% python3 -q
>>> import numpy as np
>>> np.set_printoptions(precision=1, suppress=True, linewidth=160)
>>> arr = np.loadtxt("arr.csv", delimiter=",")
>>> arr
array([[  1.9,   0.9,  -4.9,  -6.5,   5.4,  11.9],
       [ -1.8,  -4.3,  -8.3,   2.1,   0.5,  -0.1],
       [  4.3,   0.8,  -5.2,  -1.8,  -5.3,  -3.9],
       [  4.8,   1.8,  -3.6,  -4.3,  -3.1,   0.9],
       [ 12.2,   8.5,  -1.7,  -9.1,  -9.7,  -4.4],
       [  5.5,   1.5,  -1. ,  -3.3,  -6.4,  -2.3],
       [  3.4,   1.2,  -2.4,  -5.6,   0.9,   7.3],
       [  6.5,   4. ,  -0.8,  -8. ,  -1.6,   6. ],
       [  6.7,   2.5,  -0.8,  -3.8,  -7.9,  -4. ],
       [  3.5,  -1.4,  -0.1,   0.2,  -8.3,  -5.9],
       [ 12.3,   8.5,   5. , -12.3,  -7.1,   4.1],
       [ -2.3,  -5.3,  -7.9,   3.6,  -0.9,  -2.3],
       [  0.2,  -2.5,  -1.6,  -2.3,   1.6,   7. ],
       [  4.2,   1.1,   1.8,  -6. ,  -1. ,   7.3],
       [ -0.2,  -1.8,  -2.2,  -4.3,   5.3,  12.3],
       [  9.4,   5.6,  -1.2,  -6.9,  -8. ,  -2.9],
       [ 19.9,  15.4,   1.8, -15. , -15.6,  -7.3],
       [  7.9,   4.9,  -6.4,  -5.5,  -6.1,  -3.9],
       [ -3.4,  -6.1,  -5.4,   2.4,   2.1,   3.4],
       [  7.2,   3.9,  -7.1,  -3.7,  -7.3,  -6.7],
       [ -0.7,  -3.9,  -1.9,   0.1,  -0.3,   3.4],
       [ 10. ,   6.9,   0.7, -10. ,  -5.2,   3.1]])
>>> d = np.linalg.norm(arr[:, None] - arr[None], axis=-1)
>>> (d + 1e9 * np.eye(22)).round(6).argmin(axis=1)
array([14, 11,  5,  5, 15,  8, 13, 13,  5,  5, 21,  1, 20,  6,  0,  4,  4, 19,  1, 17, 12, 10])
>>> d[:5, :5]
array([[ 0. , 17.1, 19.8, 14.5, 26.1],
       [17.1,  0. , 11.6, 12.5, 25.5],
       [19.8, 11.6,  0. ,  6.1, 14.4],
       [14.5, 12.5,  6.1,  0. , 14.1],
       [26.1, 25.5, 14.4, 14.1,  0. ]])
>>> d.shape
(22, 22)
>>> rk = np.linalg.matrix_rank(arr)
>>> rk
np.int64(4)
>>> null = np.linalg.svd(arr)[2][rk:].T
>>> [int(np.linalg.matrix_rank(arr[:, :j + 1])) for j in range(6)]
[1, 2, 3, 4, 4, 4]
>>> [int(np.linalg.matrix_rank(arr[:i])) for i in range(1, len(arr) + 1)]
[1, 2, 3, 4, 4, 4, 4, 4, 4, 4, 4, 4, 4, 4, 4, 4, 4, 4, 4, 4, 4, 4]
>>> K = np.load("m.npy")
>>> K
array([[ 1, -2,  1, -1,  2,  1],
       [-2,  1, -2,  1, -1,  2],
       [ 1, -2,  1, -2,  1, -1],
       [-1,  1, -2,  1, -2,  1],
       [ 2, -1,  1, -2,  1, -2],
       [ 1,  2, -1,  1, -2,  1]])
>>> np.round(np.linalg.eigvalsh(K).min(), 1)
np.float64(-3.1)
>>> A = np.array([[-1.3, 2.8, 0.0],
...     [1.1, -0.3, -0.4],
...     [-1.0, 1.8, 1.2],
...     [1.2, -0.3, -0.5],
...     [-0.9, 0.3, -0.4],
...     [0.1, 2.6, 0.2],
...     [-0.3, 0.7, -0.9],
...     [0.2, -0.5, -2.0],
...     [-0.9, 0.2, -0.5],
...     [-0.2, 0.5, 0.0],
...     [1.3, 2.1, 0.3],
...     [1.0, -0.2, -0.6],
...     [0.2, 0.0, 1.6],
...     [0.1, -1.1, -1.1],
...     [-1.9, 0.7, 0.1],
...     [0.7, 0.5, -0.1],
...     [0.2, -0.3, 0.1],
...     [-0.4, -0.7, -0.1],
...     [1.2, -0.7, 0.3],
...     [2.1, -0.8, -2.0],
...     [1.4, 2.0, 1.1],
...     [0.4, -0.3, 0.2],
...     [0.3, -0.5, 1.7],
...     [0.1, 0.7, 0.2],
...     [-0.6, -0.7, -0.9]])
>>> A[22] *= 20
>>> A
array([[ -1.3,   2.8,   0. ],
       [  1.1,  -0.3,  -0.4],
       [ -1. ,   1.8,   1.2],
       [  1.2,  -0.3,  -0.5],
       [ -0.9,   0.3,  -0.4],
       [  0.1,   2.6,   0.2],
       [ -0.3,   0.7,  -0.9],
       [  0.2,  -0.5,  -2. ],
       [ -0.9,   0.2,  -0.5],
       [ -0.2,   0.5,   0. ],
       [  1.3,   2.1,   0.3],
       [  1. ,  -0.2,  -0.6],
       [  0.2,   0. ,   1.6],
       [  0.1,  -1.1,  -1.1],
       [ -1.9,   0.7,   0.1],
       [  0.7,   0.5,  -0.1],
       [  0.2,  -0.3,   0.1],
       [ -0.4,  -0.7,  -0.1],
       [  1.2,  -0.7,   0.3],
       [  2.1,  -0.8,  -2. ],
       [  1.4,   2. ,   1.1],
       [  0.4,  -0.3,   0.2],
       [  6. , -10. ,  34. ],
       [  0.1,   0.7,   0.2],
       [ -0.6,  -0.7,  -0.9]])
>>> q, r_ = np.linalg.qr(A)
>>> np.trace(q @ q.T)
np.float64(3.0)
>>> Xs = A - A.mean(axis=1)
Traceback (most recent call last):
  File "<python-input-21>", line 1, in <module>
    Xs = A - A.mean(axis=1)
         ~~^~~~~~~~~~~~~~~~
ValueError: operands could not be broadcast together with shapes (25,3) (25,) 
>>> Xs = A - A.mean(axis=0)
>>> U, sigma, VT = np.linalg.svd(Xs, full_matrices=False)
>>> (np.sign(U[:, 0]) == np.sign(U[0, 0])).astype(int)
array([1, 1, 1, 1, 1, 1, 1, 1, 1, 1, 1, 1, 0, 1, 1, 1, 1, 1, 1, 1, 1, 1, 0, 1, 1])
>>> np.round(np.abs(VT[-1]), 1) + 0
array([0.9, 0.4, 0. ])
>>> np.searchsorted(np.cumsum(sigma ** 2) / (sigma ** 2).sum(), 0.9) + 1
np.int64(1)
>>> z = A[:, 0] > np.median(A[:, 0])
>>> f = A[z].mean(axis=0) - A[~z].mean(axis=0)
>>> (((A - A.mean(axis=0)) @ f > 0) == z).mean()
np.float64(0.6)
>>> f
array([ 2.1, -1.3,  3.4])
>>> np.argsort(-np.abs(f).round(6), kind="stable")
array([2, 0, 1])
>>> x0 = np.array([5, 0, 2])
>>> rhs = A @ x0
>>> np.round(np.linalg.lstsq(A, rhs)[0], 1) + 0
array([5., 0., 2.])
>>> np.round(np.linalg.solve(A.T @ A, A.T @ rhs), 1) + 0
array([5., 0., 2.])
>>> try:
...     np.linalg.solve(A, rhs)
... except np.linalg.LinAlgError as e:
...     print("failed:", e)
... 
failed: Last 2 dimensions of the array must be square
>>> rng = np.random.default_rng(817739)
>>> rhs = rhs + 0.3 * rng.normal(size=25)
>>> rhs
array([-6.6,  5. , -2.8,  4.5, -5. ,  1.2, -2.9, -3.3, -5.4, -0.6,  7.5,  4.4,  4.2, -2.1, -9.1,  3.2,  1.1, -1.8,  6.4,  6.6,  9.2,  2.3, 97.8,  0.9, -4.9])
>>> coef, *_ = np.linalg.lstsq(A, rhs)
>>> [round(float(np.linalg.norm(np.linalg.solve(A.T @ A + lam * np.eye(3), A.T @ rhs))), 2) for lam in (0, 1, 10, 100)]
[5.41, 5.23, 4.18, 2.66]
>>> np.round(A.T @ (rhs - A @ coef), 1) + 0
array([0., 0., 0.])
>>> round(float(np.linalg.norm(rhs - A @ coef)), 1)
1.3
>>> coef.round()
array([5., 0., 2.])
>>> z = rng.integers(0, 2, 7)
>>> F = np.triu((z[:, None] == z) & (rng.random((7, 7)) < 0.8), 1).astype(int)
>>> F += F.T
>>> F
array([[0, 1, 0, 1, 0, 1, 0],
       [1, 0, 0, 1, 1, 0, 0],
       [0, 0, 0, 0, 0, 0, 1],
       [1, 1, 0, 0, 1, 1, 0],
       [0, 1, 0, 1, 0, 1, 0],
       [1, 0, 0, 1, 1, 0, 0],
       [0, 0, 1, 0, 0, 0, 0]])
>>> np.argwhere(np.triu(F))
array([[0, 1],
       [0, 3],
       [0, 5],
       [1, 3],
       [1, 4],
       [2, 6],
       [3, 4],
       [3, 5],
       [4, 5]])
>>> F.sum(axis=0)
array([3, 3, 1, 4, 3, 3, 1])
>>> np.trace(F @ F @ F) // 6
np.int64(4)
>>> Lm = np.diag(F.sum(axis=1)) - F
>>> Lm @ np.ones(7)
array([0., 0., 0., 0., 0., 0., 0.])
>>> np.linalg.matrix_rank(Lm)
np.int64(5)
>>> Lm
array([[ 3, -1,  0, -1,  0, -1,  0],
       [-1,  3,  0, -1, -1,  0,  0],
       [ 0,  0,  1,  0,  0,  0, -1],
       [-1, -1,  0,  4, -1, -1,  0],
       [ 0, -1,  0, -1,  3, -1,  0],
       [-1,  0,  0, -1, -1,  3,  0],
       [ 0,  0, -1,  0,  0,  0,  1]])
>>> np.round(np.linalg.eigvalsh(Lm), 1) + 0
array([0., 0., 2., 3., 3., 5., 5.])
>>> U, sigma, VT = np.linalg.svd(Lm)
>>> np.argmax(sigma[:-1] / (sigma[1:] + 1e-6)) + 1
np.int64(5)
>>> out = U[:, :5] @ np.diag(sigma[:5]) @ VT[:5]
>>> out.round(1) + 0
array([[ 3., -1.,  0., -1.,  0., -1.,  0.],
       [-1.,  3.,  0., -1., -1.,  0.,  0.],
       [ 0.,  0.,  1.,  0.,  0.,  0., -1.],
       [-1., -1.,  0.,  4., -1., -1.,  0.],
       [ 0., -1.,  0., -1.,  3., -1.,  0.],
       [-1.,  0.,  0., -1., -1.,  3.,  0.],
       [ 0.,  0., -1.,  0.,  0.,  0.,  1.]])
>>> np.round(np.abs(Lm - out).max(), 1)
np.float64(0.0)
>>> round(float(np.linalg.norm(Lm - out, 2)), 1), round(float(sigma[5]), 1)
(0.0, 0.0)
